$ ipython --no-banner

In [1]: import numpy as np

In [2]: from numpy import linalg as LA

In [3]: np.set_printoptions(suppress=True, linewidth=120)

In [4]: E = np.load("mat.npy")

In [5]: E.round(3)
Out[5]: 
array([[ 0.838,  0.046,  0.013, -0.026,  0.177, -0.174, -0.021, -0.11 , -0.074,  0.187,  0.133],
       [ 0.046,  0.314,  0.001, -0.054, -0.1  ,  0.068, -0.346, -0.244,  0.115,  0.014, -0.055],
       [ 0.013,  0.001,  0.961,  0.122, -0.052,  0.102,  0.005, -0.006, -0.062,  0.076,  0.002],
       [-0.026, -0.054,  0.122,  0.618,  0.142, -0.301, -0.038,  0.01 ,  0.207, -0.249, -0.019],
       [ 0.177, -0.1  , -0.052,  0.142,  0.765,  0.279, -0.002,  0.084,  0.021, -0.11 , -0.134],
       [-0.174,  0.068,  0.102, -0.301,  0.279,  0.61 , -0.015, -0.072,  0.073, -0.011,  0.115],
       [-0.021, -0.346,  0.005, -0.038, -0.002, -0.015,  0.813, -0.159,  0.041,  0.058,  0.008],
       [-0.11 , -0.244, -0.006,  0.01 ,  0.084, -0.072, -0.159,  0.804, -0.042,  0.196,  0.089],
       [-0.074,  0.115, -0.062,  0.207,  0.021,  0.073,  0.041, -0.042,  0.835,  0.237,  0.085],
       [ 0.187,  0.014,  0.076, -0.249, -0.11 , -0.011,  0.058,  0.196,  0.237,  0.556, -0.182],
       [ 0.133, -0.055,  0.002, -0.019, -0.134,  0.115,  0.008,  0.089,  0.085, -0.182,  0.886]])

In [6]: Uu, sigma, Vh = LA.svd(E)

In [7]: sigma.round(3) + 0
Out[7]: array([1., 1., 1., 1., 1., 1., 1., 1., 0., 0., 0.])

In [8]: M2 = Uu[:, :8] @ np.diag(sigma[:8]) @ Vh[:8]

In [9]: round(float(np.abs(E - M2).max()), 3)
Out[9]: 0.0

In [10]: x0 = np.array([5, 5, 4, 7, 4, 5, 6, 5, 4, 6, 4])

In [11]: np.round(E @ x0, 3)
Out[11]: array([ 4.808, -1.606,  5.284,  2.546,  4.927,  2.162,  2.467,  2.679,  6.992,  3.964,  3.586])

In [12]: np.round(np.eye(11) - E, 3)
Out[12]: 
array([[ 0.162, -0.046, -0.013,  0.026, -0.177,  0.174,  0.021,  0.11 ,  0.074, -0.187, -0.133],
       [-0.046,  0.686, -0.001,  0.054,  0.1  , -0.068,  0.346,  0.244, -0.115, -0.014,  0.055],
       [-0.013, -0.001,  0.039, -0.122,  0.052, -0.102, -0.005,  0.006,  0.062, -0.076, -0.002],
       [ 0.026,  0.054, -0.122,  0.382, -0.142,  0.301,  0.038, -0.01 , -0.207,  0.249,  0.019],
       [-0.177,  0.1  ,  0.052, -0.142,  0.235, -0.279,  0.002, -0.084, -0.021,  0.11 ,  0.134],
       [ 0.174, -0.068, -0.102,  0.301, -0.279,  0.39 ,  0.015,  0.072, -0.073,  0.011, -0.115],
       [ 0.021,  0.346, -0.005,  0.038,  0.002,  0.015,  0.187,  0.159, -0.041, -0.058, -0.008],
       [ 0.11 ,  0.244,  0.006, -0.01 , -0.084,  0.072,  0.159,  0.196,  0.042, -0.196, -0.089],
       [ 0.074, -0.115,  0.062, -0.207, -0.021, -0.073, -0.041,  0.042,  0.165, -0.237, -0.085],
       [-0.187, -0.014, -0.076,  0.249,  0.11 ,  0.011, -0.058, -0.196, -0.237,  0.444,  0.182],
       [-0.133,  0.055, -0.002,  0.019,  0.134, -0.115, -0.008, -0.089, -0.085,  0.182,  0.114]])

In [13]: np.round(LA.eigvalsh(2 * E - np.eye(11)), 3)
Out[13]: array([-1., -1., -1.,  1.,  1.,  1.,  1.,  1.,  1.,  1.,  1.])

In [14]: np.round(E @ E @ x0, 3)
Out[14]: array([ 4.808, -1.606,  5.284,  2.546,  4.927,  2.162,  2.467,  2.679,  6.992,  3.964,  3.586])
